In [1]: import numpy as np

In [2]: import numpy.linalg as la

In [3]: np.set_printoptions(suppress=True, linewidth=160)

In [4]: J = np.load("data.npy")

In [5]: print(J)
[[-1.  5.  0.  0.  0.  0.  0.  0.  0.]
 [ 5.  1.  5.  0.  0.  0.  0.  0.  0.]
 [ 0.  5. -2.  5.  0.  0.  0.  0.  0.]
 [ 0.  0.  5. -1.  5.  0.  0.  0.  0.]
 [ 0.  0.  0.  5.  2.  5.  0.  0.  0.]
 [ 0.  0.  0.  0.  5.  0.  5.  0.  0.]
 [ 0.  0.  0.  0.  0.  5. -1.  5.  0.]
 [ 0.  0.  0.  0.  0.  0.  5.  1.  5.]
 [ 0.  0.  0.  0.  0.  0.  0.  5. -1.]]

In [6]: # equal to its transpose

In [7]: vals, evecs = la.eigh(J)

In [8]: x0 = np.array([0, 3, -3, -3, -2, 4, 3, 4, 3])

In [9]: print(round(float(x0 @ J @ x0 / (x0 @ x0)), 2), np.round(vals[0], 2), round(vals[-1], 2))
4.05 -9.81 9.64

In [10]: print(x0 @ J @ x0)
328.0

In [11]: W0 = np.load("layer2.npy")

In [12]: print(W0.round(2))
[[-0.67  0.44  2.45  1.54]
 [-0.99 -0.9   1.64  2.13]
 [ 0.99  1.98 -0.25 -2.02]
 [ 0.46 -0.99 -2.56 -1.12]
 [ 0.32  2.22  1.92 -0.52]
 [ 0.44 -1.04 -2.56 -1.08]
 [-0.97 -2.03  0.15  1.98]
 [ 0.93  0.54 -1.93 -2.03]
 [-1.03 -1.53  0.95  2.16]
 [ 0.58 -0.7  -2.52 -1.35]
 [-0.1   1.69  2.44  0.38]
 [ 0.99  1.96 -0.28 -2.02]
 [-0.31  1.31  2.55  0.82]
 [ 0.09 -1.72 -2.43 -0.35]
 [ 0.1  -1.7  -2.44 -0.37]
 [-0.56  0.74  2.53  1.33]
 [-0.51  0.88  2.55  1.21]
 [-0.89 -2.23 -0.35  1.77]
 [-1.03 -1.63  0.82  2.15]
 [-0.94 -2.11 -0.03  1.91]
 [ 0.02  1.88  2.34  0.13]
 [-0.84 -2.28 -0.54  1.67]
 [-1.03 -1.25  1.29  2.17]
 [ 0.85  2.28  0.52 -1.68]
 [ 0.19 -1.55 -2.5  -0.56]]

In [13]: U, sigma, vt = la.svd(W0)

In [14]: print(sigma.round(2) + 0)
[11.07 10.12  0.    0.  ]

In [15]: print(np.argmax(sigma[:-1] / (sigma[1:] + 1e-6)) + 1)
2

In [16]: M2 = U[:, :2] @ np.diag(sigma[:2]) @ vt[:2]

In [17]: print(M2.round(2))
[[-0.67  0.44  2.45  1.54]
 [-0.99 -0.9   1.64  2.13]
 [ 0.99  1.98 -0.25 -2.02]
 [ 0.46 -0.99 -2.56 -1.12]
 [ 0.32  2.22  1.92 -0.52]
 [ 0.44 -1.04 -2.56 -1.08]
 [-0.97 -2.03  0.15  1.98]
 [ 0.93  0.54 -1.93 -2.03]
 [-1.03 -1.53  0.95  2.16]
 [ 0.58 -0.7  -2.52 -1.35]
 [-0.1   1.69  2.44  0.38]
 [ 0.99  1.96 -0.28 -2.02]
 [-0.31  1.31  2.55  0.82]
 [ 0.09 -1.72 -2.43 -0.35]
 [ 0.1  -1.7  -2.44 -0.37]
 [-0.56  0.74  2.53  1.33]
 [-0.51  0.88  2.55  1.21]
 [-0.89 -2.23 -0.35  1.77]
 [-1.03 -1.63  0.82  2.15]
 [-0.94 -2.11 -0.03  1.91]
 [ 0.02  1.88  2.34  0.13]
 [-0.84 -2.28 -0.54  1.67]
 [-1.03 -1.25  1.29  2.17]
 [ 0.85  2.28  0.52 -1.68]
 [ 0.19 -1.55 -2.5  -0.56]]

In [18]: print(round(la.norm(W0 - M2, 2), 2), round(float(sigma[2]), 2))
0.0 0.0

In [19]: print(np.round(la.norm(W0 - M2) / la.norm(W0), 2))
0.0

In [20]: rank = la.matrix_rank(W0)

In [21]: print(rank)
2

In [22]: N = la.svd(W0)[2][rank:].T

In [23]: print([int(la.matrix_rank(W0[:, :j + 1])) for j in range(4)])
[1, 2, 2, 2]

In [24]: print(la.matrix_rank(W0.T @ W0), la.matrix_rank(W0 @ W0.T))
2 2

In [25]: print([int(la.matrix_rank(np.delete(W0, i, axis=0))) for i in range(25)])
[2, 2, 2, 2, 2, 2, 2, 2, 2, 2, 2, 2, 2, 2, 2, 2, 2, 2, 2, 2, 2, 2, 2, 2, 2]

In [26]: print(np.allclose(W0 @ N, 0))
True

In [27]: x0 = np.array([3, 3, 0, 3])

In [28]: print((W0 @ x0).argmax())
4

In [29]: rng = np.random.default_rng(61)

In [30]: z = rng.integers(0, 2, 3)

In [31]: data = np.array([[-5, 0, 4], [1, 7, -2], [5, 2, 8]]) * (z[:, None] == z)

In [32]: print(data)
[[-5  0  0]
 [ 1  7  0]
 [ 0  0  8]]

In [33]: Ac = W0 - W0.mean(axis=0)

In [34]: U, sigma, vt = la.svd(Ac, full_matrices=False)

In [35]: print(np.abs(vt[0]).argmax())
2

In [36]: print(np.abs(U[:, 0]).argmax())
9

In [37]: print(np.searchsorted(np.cumsum(sigma ** 2) / (sigma ** 2).sum(), 0.9) + 1)
2

In [38]: print(sigma.round(2) + 0)
[11.    9.94  0.    0.  ]

In [39]: print((np.sign(U[:, 0]) == np.sign(U[0, 0])).astype(int))
[1 1 0 0 1 0 1 0 1 0 1 0 1 0 0 1 1 0 1 1 1 0 1 0 0]

In [40]: print(np.round(Ac.mean(axis=0), 2) + 0)
[0. 0. 0. 0.]

In [41]: print(np.round(la.det(2 * data), 2), round(la.det(data), 2))
-2240.0 -280.0

In [42]: print(np.round(la.eigvals(data), 2))
[ 7. -5.  8.]

In [43]: print(np.kron(np.eye(2, dtype=int), data))
[[-5  0  0  0  0  0]
 [ 1  7  0  0  0  0]
 [ 0  0  8  0  0  0]
 [ 0  0  0 -5  0  0]
 [ 0  0  0  1  7  0]
 [ 0  0  0  0  0  8]]

In [44]: print(np.einsum("ii->", data))
10

In [45]: print(np.einsum("ij,ji->", data, data))
138

In [46]: K = np.loadtxt("case9.csv", delimiter=",")

In [47]: print(K)
[[ 0.  -0.6 -1.8 -0.5  0.4 -0.5 -1.1]
 [ 1.  -2.4  0.5 -0.6  0.1 -0.8  0.3]
 [-0.1 -0.1  0.7 -1.4  0.3  0.7  0.8]
 [-1.2 -1.8  1.6  0.1  1.7 -1.1  0.3]
 [ 3.3 -3.   0.9  0.6 -4.8  0.   2.1]
 [ 0.   0.  -0.2 -1.9  0.2 -0.3 -0.7]
 [-0.5 -1.7  0.   1.   0.8  0.8 -0.8]
 [ 0.1  0.1  0.5 -0.1  1.9  0.2  2.2]
 [ 1.7  0.3 -0.3  0.5  0.8 -0.7  0.4]
 [-0.6  0.1  1.7 -1.   0.2 -0.1  2.3]
 [ 1.8  0.4  0.3  1.1 -1.5  0.1  0.9]
 [-1.  -1.8  1.4 -2.5  0.4  1.2 -2.1]
 [-0.6  0.5  0.1 -0.9  0.7  0.8 -1.2]
 [-0.8 -0.7  0.3  0.4 -1.  -0.6  0.3]
 [-0.5 -1.1 -0.2  1.  -1.1  1.9 -0.3]
 [ 1.1 -0.7 -0.4  1.1 -0.1  1.  -0.1]
 [-0.4  1.6 -1.2 -1.2  1.  -0.2 -0.2]
 [ 0.4  1.6 -0.8 -1.1  3.1 -0.8 -0.5]
 [-0.1  0.5 -0.2 -0.8  0.5  0.8 -0.7]]

In [48]: Ac = K - K.mean(axis=0)

In [49]: U, sigma, vt = la.svd(Ac, full_matrices=False)

In [50]: print(np.round(vt[0] * np.sign(vt[0, np.abs(vt[0]).argmax()]), 2))
[-0.38  0.39 -0.14 -0.29  0.71 -0.03 -0.3 ]

In [51]: print(np.round(Ac.mean(axis=0), 2) + 0)
[0. 0. 0. 0. 0. 0. 0.]

In [52]: print((np.sign(U[:, 0]) == np.sign(U[0, 0])).astype(int))
[1 0 1 1 0 1 1 1 0 0 0 1 1 0 0 0 1 1 1]

In [53]: print(np.abs(U[:, 0]).argmax())
4

In [54]: print(round((sigma ** 2).sum() ** 2 / (sigma ** 4).sum(), 2))
3.62

In [55]: print(np.searchsorted(np.cumsum(sigma ** 2) / (sigma ** 2).sum(), 0.9) + 1)
5

In [56]: print(sigma.round(2))
[8.82 5.53 4.93 3.97 3.61 2.48 1.74]

In [57]: x0 = np.array([2, 0, 0, -2, 0, 1, 1])

In [58]: rhs = K @ x0

In [59]: coef, lr = np.zeros(7), 1 / la.norm(K, 2) ** 2

In [60]: for i in range(10):
    ...:     coef -= lr * K.T @ (K @ coef - rhs)
    ...:     if i % 2 == 0: print(i, round(la.norm(K @ coef - rhs), 2))
    ...: 
0 9.28
2 6.2
4 4.32
6 3.12
8 2.31

In [61]: print(coef.round(2))
[ 1.71  0.06  0.18 -1.74 -0.15  0.53  0.82]

In [62]: print(np.round(la.cond(K), 2))
4.72

In [63]: F = np.loadtxt("w.csv", delimiter=",")

In [64]: print(F)
[[ -0.88  -3.06   0.8 ]
 [ -2.15  -6.17   1.41]
 [ -3.38  -9.27   2.15]
 [ -2.34  -6.27   1.45]
 [ -8.67 -24.8    5.56]
 [ -6.62 -18.64   3.99]
 [ -0.1   -0.08   0.05]
 [ -8.71 -24.75   5.63]
 [ -4.59 -12.34   2.8 ]
 [ -0.94  -2.91   0.6 ]
 [ -7.51 -21.75   5.07]
 [ -7.81 -21.49   4.88]
 [ -2.21  -6.38   1.41]
 [  0.13  -0.06  -0.11]
 [ -7.78 -21.57   5.16]
 [ -1.1   -3.01   0.66]
 [ -2.14  -6.25   1.52]
 [ -1.05  -3.04   0.76]
 [ -2.22  -6.34   1.5 ]
 [ -9.93 -27.78   6.46]
 [ -9.9  -27.78   6.38]
 [ -3.31  -9.28   2.01]
 [ -1.02  -3.1    0.58]
 [ -9.89 -27.94   6.35]
 [ -0.97  -2.97   0.57]
 [ -9.   -24.62   5.54]
 [ -2.16  -6.23   1.31]
 [ -5.46 -15.7    3.36]]

In [65]: x0 = np.array([3, 5, 2])

In [66]: rhs = F @ x0

In [67]: print(np.round(la.solve(F.T @ F, F.T @ rhs), 2))
[3. 5. 2.]

In [68]: print(np.round(la.lstsq(F, rhs)[0], 2))
[3. 5. 2.]

In [69]: print(np.round(la.pinv(F) @ F, 2) + 0)
[[1. 0. 0.]
 [0. 1. 0.]
 [0. 0. 1.]]

In [70]: rhs = rhs + 0.02 * rng.normal(size=28)

In [71]: print(rhs.round(2))
[ -16.35  -34.5   -52.17  -35.49 -138.93 -105.07   -0.58 -138.64  -69.88  -16.11 -121.16 -121.13  -35.69   -0.12 -120.84  -17.01  -34.64  -16.83  -35.37
 -155.75 -155.83  -52.33  -17.39 -156.69  -16.62 -139.03  -35.    -88.21]

In [72]: coef, *_ = la.lstsq(F, rhs)

In [73]: print(coef.round(2))
[2.97 5.02 2.03]

In [74]: print(np.round(F.T @ (rhs - F @ coef), 2) + 0)
[0. 0. 0.]

In [75]: print(round(la.norm(rhs - F @ coef), 2))
0.11

In [76]: E = np.loadtxt("run5.csv", delimiter=",")

In [77]: print(E)
[[ 1.  0.  1.  0.  1.  0.]
 [-5. -4. -5. -4. -5. -4.]
 [ 0.  4.  0.  4.  0.  4.]
 [ 1.  0.  1.  0.  1.  0.]
 [-5. -4. -5. -4. -5. -4.]
 [ 0.  4.  0.  4.  0.  4.]]

In [78]: # row 3 repeats row 0

In [79]: print(np.round(la.norm(E, 2) / la.norm(E), 2))
0.92

In [80]: print(np.argsort(-la.norm(E, axis=0).round(6), kind="stable")[:3])
[1 3 5]

In [81]: M2 = np.array([[1, 1], [-1, 2], [0, 2], [-2, -1], [-2, 1], [2, 0]])

In [82]: np.einsum("ij,ij->", E, M2)
ValueError: operands could not be broadcast together with remapped shapes [original->remapped]: (6,6)->(6,6) (6,2)->(6,2) 


In [83]: print(la.matrix_rank(np.vstack([E, M2.T])))
4

In [84]: M2 @ E
ValueError: matmul: Input operand 1 has a mismatch in its core dimension 0, with gufunc signature (n?,k),(k,m?)->(n?,m?) (size 6 is different from 2)


In [85]: print(np.abs(np.diag(la.qr(E)[1])) > 1e-9)
[ True  True False False False False]

In [86]: print(np.allclose(E[:-1].T @ la.lstsq(E[:-1].T, E[-1])[0], E[-1]))
True

In [87]: la.inv(E)
LinAlgError: Singular matrix


In [88]: w1 = np.array([[1, -4, 1],
    ...:     [3, 0, 3],
    ...:     [-1, 1, -1],
    ...:     [2, 1, -5],
    ...:     [5, 2, 2],
    ...:     [-1, 0, 2]])

In [89]: coef = np.array([2, 2, 3])

In [90]: hid = np.maximum(E @ w1 + coef, 0)

In [91]: print(np.round((hid > 0).mean(axis=0), 2))
[0.67 1.   0.67]

In [92]: Z = np.array([[-2, -3], [-1, -1], [-1, 0]])

In [93]: print(hid @ Z)
[[-20. -22.]
 [ -3.  -3.]
 [-45. -60.]
 [-20. -22.]
 [ -3.  -3.]
 [-45. -60.]]

In [94]: print(w1 @ Z)
[[  1   1]
 [ -9  -9]
 [  2   2]
 [  0  -7]
 [-14 -17]
 [  0   3]]
